% ipython --no-banner

In [1]: import numpy as np

In [2]: np.set_printoptions(precision=2, suppress=True, linewidth=100)

In [3]: mat = np.load("data.npy")

In [4]: mat
Out[4]: 
array([[-5,  6, -3, -5],
       [ 3,  0, -1,  2],
       [-1,  3, -1, -5],
       [ 7, -6,  3,  4],
       [-6,  5, -4,  2]])

In [5]: A2 = mat / np.sqrt((mat ** 2).mean(axis=1, keepdims=True))

In [6]: mat - mat.mean(axis=1, keepdims=True)
Out[6]: 
array([[-3.25,  7.75, -1.25, -3.25],
       [ 2.  , -1.  , -2.  ,  1.  ],
       [ 0.  ,  4.  ,  0.  , -4.  ],
       [ 5.  , -8.  ,  1.  ,  2.  ],
       [-5.25,  5.75, -3.25,  2.75]])

In [7]: np.linalg.matrix_rank(A2) == np.linalg.matrix_rank(mat)
Out[7]: np.True_

In [8]: np.linalg.matrix_rank(mat - mat.mean(axis=1, keepdims=True))
Out[8]: np.int64(3)

In [9]: rng = np.random.default_rng(222)

In [10]: A2 = mat + rng.integers(-2, 3, (5, 3)) @ rng.integers(-2, 3, (3, 4))

In [11]: A2
Out[11]: 
array([[-3,  4, -1, -6],
       [ 1,  0,  0, -3],
       [-1,  7, -3, -1],
       [11, -7,  6,  4],
       [-2,  2, -2,  4]])

In [12]: np.abs(A2 - mat).sum(axis=1)
Out[12]: array([ 7,  8, 10,  8, 11])

In [13]: np.round(np.linalg.svd(A2 - mat, compute_uv=False), 2) + 0
Out[13]: array([8.58, 7.6 , 2.59, 0.  ])

In [14]: np.linalg.matrix_rank(A2 - mat, tol=1e-8)
Out[14]: np.int64(3)

In [15]: A2 - mat
Out[15]: 
array([[ 2, -2,  2, -1],
       [-2,  0,  1, -5],
       [ 0,  4, -2,  4],
       [ 4, -1,  3,  0],
       [ 4, -3,  2,  2]])

In [16]: x0 = np.array([2, -3, 2, 3])

In [17]: a = np.maximum(mat @ x0, 0)

In [18]: np.flatnonzero(a > 1e-9)
Out[18]: array([1, 3])

In [19]: a
Out[19]: array([ 0, 10,  0, 50,  0])

In [20]: np.argsort(-np.linalg.norm(mat, axis=0).round(6), kind="stable")[:3]
Out[20]: array([0, 1, 3])

In [21]: round(float(np.linalg.norm(mat, 2) / np.linalg.norm(mat)), 2)
Out[21]: 0.92

In [22]: rk = np.linalg.matrix_rank(mat)

In [23]: rk
Out[23]: np.int64(3)

In [24]: null = np.linalg.svd(mat)[2][rk:].T

In [25]: np.allclose(mat @ null, 0)
Out[25]: True

In [26]: null[:, 0] / null[np.abs(null[:, 0]).round(6).argmax(), 0]
Out[26]: array([0.14, 0.86, 1.  , 0.29])

In [27]: null @ null.T
Out[27]: 
array([[0.01, 0.07, 0.08, 0.02],
       [0.07, 0.4 , 0.47, 0.13],
       [0.08, 0.47, 0.54, 0.16],
       [0.02, 0.13, 0.16, 0.04]])

In [28]: J = np.array([[0, 2, 1, 2, 2],
    ...:     [0, 5, 5, 5, 0],
    ...:     [1, 5, 0, 0, 2],
    ...:     [4, 4, 2, 3, 2],
    ...:     [0, 3, 1, 0, 3],
    ...:     [4, 2, 0, 4, 2],
    ...:     [5, 2, 2, 5, 1]])

In [29]: J[3] = J[0]

In [30]: J
Out[30]: 
array([[0, 2, 1, 2, 2],
       [0, 5, 5, 5, 0],
       [1, 5, 0, 0, 2],
       [0, 2, 1, 2, 2],
       [0, 3, 1, 0, 3],
       [4, 2, 0, 4, 2],
       [5, 2, 2, 5, 1]])

In [31]: x0 = np.array([-2, -4, 0, 3, -4])

In [32]: rhs = J @ x0

In [33]: np.round(np.linalg.solve(J.T @ J, J.T @ rhs), 2) + 0
Out[33]: array([-2., -4.,  0.,  3., -4.])

In [34]: np.round(np.linalg.pinv(J) @ J, 2) + 0
Out[34]: 
array([[1., 0., 0., 0., 0.],
       [0., 1., 0., 0., 0.],
       [0., 0., 1., 0., 0.],
       [0., 0., 0., 1., 0.],
       [0., 0., 0., 0., 1.]])

In [35]: np.round(np.linalg.lstsq(J, rhs)[0], 2) + 0
Out[35]: array([-2., -4.,  0.,  3., -4.])

In [36]: rhs = rhs + 0.1 * rng.normal(size=7)

In [37]: rhs
Out[37]: array([-10.15,  -5.16, -29.74,  -9.87, -24.13, -12.04,  -6.84])

In [38]: coef, *_ = np.linalg.lstsq(J, rhs)

In [39]: np.round(J.T @ (rhs - J @ coef), 2) + 0
Out[39]: array([0., 0., 0., 0., 0.])

In [40]: coef.round()
Out[40]: array([-2., -4., -0.,  3., -4.])

In [41]: coef
Out[41]: array([-1.96, -3.95, -0.05,  2.98, -4.05])

In [42]: round(np.linalg.norm(rhs - J @ coef), 2)
Out[42]: np.float64(0.3)

In [43]: A2 = np.c_[J[:, :2] @ np.array([[-3, 1], [-1, -2]]), np.array([8, 6, 3, 5, 8, 1, 9])]

In [44]: A2
Out[44]: 
array([[ -2,  -4,   8],
       [ -5, -10,   6],
       [ -8,  -9,   3],
       [ -2,  -4,   5],
       [ -3,  -6,   8],
       [-14,   0,   1],
       [-17,   1,   9]])

In [45]: np.round(np.linalg.lstsq(J, A2[:, 0])[0], 2) + 0
Out[45]: array([-3., -1.,  0.,  0.,  0.])

In [46]: np.round(np.linalg.norm(A2 - J @ np.linalg.lstsq(J, A2)[0], axis=0), 2) + 0
Out[46]: array([0.  , 0.  , 4.52])

In [47]: np.linalg.matrix_rank(np.c_[J, A2])
Out[47]: np.int64(6)

In [48]: W1 = np.array([[-1, 5], [-5, 9], [-2, 9], [-9, -9], [-6, 9]])

In [49]: coef = np.array([2, 3])

In [50]: H = np.maximum(J @ W1 + coef, 0)

In [51]: np.linalg.matrix_rank(H)
Out[51]: np.int64(1)

In [52]: (H > 0).mean(axis=0)
Out[52]: array([0., 1.])

In [53]: C = np.array([[2, 0], [0, 2]])

In [54]: W1 @ C
Out[54]: 
array([[ -2,  10],
       [-10,  18],
       [ -4,  18],
       [-18, -18],
       [-12,  18]])

In [55]: (H @ C).round(6).argmax(axis=1)
Out[55]: array([1, 1, 1, 1, 1, 1, 1])

In [56]: f = np.array([-1, -1])

In [57]: np.convolve(J[2], f)
Out[57]: array([-1, -6, -5,  0, -2, -2])

In [58]: np.polyval(f, J[2])
Out[58]: array([-2, -6, -1, -1, -3])

In [59]: np.correlate(J[2], J[4], "full")
Out[59]: array([ 3, 15,  1,  8, 21,  0,  2,  6,  0])
